% ipython --no-banner

In [1]: import numpy as np

In [2]: np.set_printoptions(precision=2, suppress=True, linewidth=120)

In [3]: rnd = lambda a: np.round(a, 2) + 0

In [4]: F = np.array([[4.57, 2.88, 5.79, 1.38, -4.78],
   ...:     [-3.17, 4.35, -3.19, 1.89, -6.29],
   ...:     [2.8, -6.59, -1.76, 4.28, -2.05]])

In [5]: M2 = F / np.linalg.norm(F, axis=1, keepdims=True)

In [6]: cov = M2 @ M2.T

In [7]: (cov - 2 * np.eye(3)).round(6).argmax(axis=1)
Out[7]: array([1, 0, 0])

In [8]: np.argwhere(np.triu(np.abs(cov) > 0.95, 1))
Out[8]: array([], shape=(0, 2), dtype=int64)

In [9]: x0 = np.array([2, 1, 2, 7, 0])

In [10]: h = np.maximum(F @ x0, 0)

In [11]: rnd(F.T @ h)
Out[11]: array([ 207.85,  -50.79,  132.28,  164.01, -241.72])

In [12]: rnd(np.tanh(F @ x0))
Out[12]: array([1., 1., 1.])

In [13]: F * (h > 1e-9)[:, None]
Out[13]: 
array([[ 4.57,  2.88,  5.79,  1.38, -4.78],
       [-3.17,  4.35, -3.19,  1.89, -6.29],
       [ 2.8 , -6.59, -1.76,  4.28, -2.05]])

In [14]: rnd(h)
Out[14]: array([33.26,  4.86, 25.45])

In [15]: x0 = np.array([1, 3, -2, -1, 2])

In [16]: rnd(F @ np.ones(5))
Out[16]: array([ 9.84, -6.41, -3.32])

In [17]: (F @ x0).argmax()
Out[17]: np.int64(1)

In [18]: np.linalg.norm(F @ x0) <= np.linalg.norm(F, 2) * np.linalg.norm(x0) + 1e-9
Out[18]: np.True_

In [19]: rnd(F @ x0)
Out[19]: array([ -9.31,   1.79, -21.83])

In [20]: rnd(F * x0)
Out[20]: 
array([[  4.57,   8.64, -11.58,  -1.38,  -9.56],
       [ -3.17,  13.05,   6.38,  -1.89, -12.58],
       [  2.8 , -19.77,   3.52,  -4.28,  -4.1 ]])

In [21]: rnd((F * x0).sum(axis=1))
Out[21]: array([ -9.31,   1.79, -21.83])

In [22]: np.sign((F @ x0).round(6))
Out[22]: array([-1.,  1., -1.])

In [23]: M2 = np.array([[0, -2], [-3, 1]])

In [24]: C = np.kron(M2, F)

In [25]: np.linalg.matrix_rank(C)
Out[25]: np.int64(6)

In [26]: m1 = np.load("w.npy")

In [27]: m1
Out[27]: 
array([[0, 1, 3, 4],
       [1, 0, 1, 3],
       [3, 1, 0, 1],
       [4, 3, 1, 0]])

In [28]: rank = np.linalg.matrix_rank(m1)

In [29]: rank
Out[29]: np.int64(3)

In [30]: ns = np.linalg.svd(m1)[2][rank:].T

In [31]: np.allclose(m1 @ ns, 0)
Out[31]: True

In [32]: [int(np.linalg.matrix_rank(m1[:i])) for i in range(1, len(m1) + 1)]
Out[32]: [1, 2, 3, 3]

In [33]: np.linalg.matrix_rank(m1.T @ m1), np.linalg.matrix_rank(m1 @ m1.T)
Out[33]: (np.int64(3), np.int64(3))

In [34]: rnd(ns @ ns.T)
Out[34]: 
array([[ 0.1, -0.2,  0.2, -0.1],
       [-0.2,  0.4, -0.4,  0.2],
       [ 0.2, -0.4,  0.4, -0.2],
       [-0.1,  0.2, -0.2,  0.1]])

In [35]: [int(np.linalg.matrix_rank(m1[:, :j + 1])) for j in range(4)]
Out[35]: [1, 2, 3, 3]

In [36]: rnd(ns[:, 0] / ns[np.abs(ns[:, 0]).round(6).argmax(), 0])
Out[36]: array([-0.5,  1. , -1. ,  0.5])

In [37]: ns.shape
Out[37]: (4, 1)

In [38]: vals, vecs = np.linalg.eigh(m1)

In [39]: x0 = np.array([4, 6, 8, 4])

In [40]: rnd(vecs * np.abs(vals) @ vecs.T)
Out[40]: 
array([[4.57, 2.17, 0.17, 0.57],
       [2.17, 2.2 , 1.2 , 0.17],
       [0.17, 1.2 , 2.2 , 2.17],
       [0.57, 0.17, 2.17, 4.57]])

In [41]: rnd(np.linalg.eigvalsh(m1[1:, 1:]))
Out[41]: array([-3.  , -0.56,  3.56])

In [42]: rnd(x0 @ m1 @ x0 / (x0 @ x0)), rnd(vals[0]), rnd(vals[-1])
Out[42]: (np.float64(5.09), np.float64(-5.0), np.float64(6.77))

In [43]: (np.sign(vecs[:, -1].round(6)) == np.sign(vecs[0, -1].round(6))).astype(int)
Out[43]: array([1, 1, 1, 1])
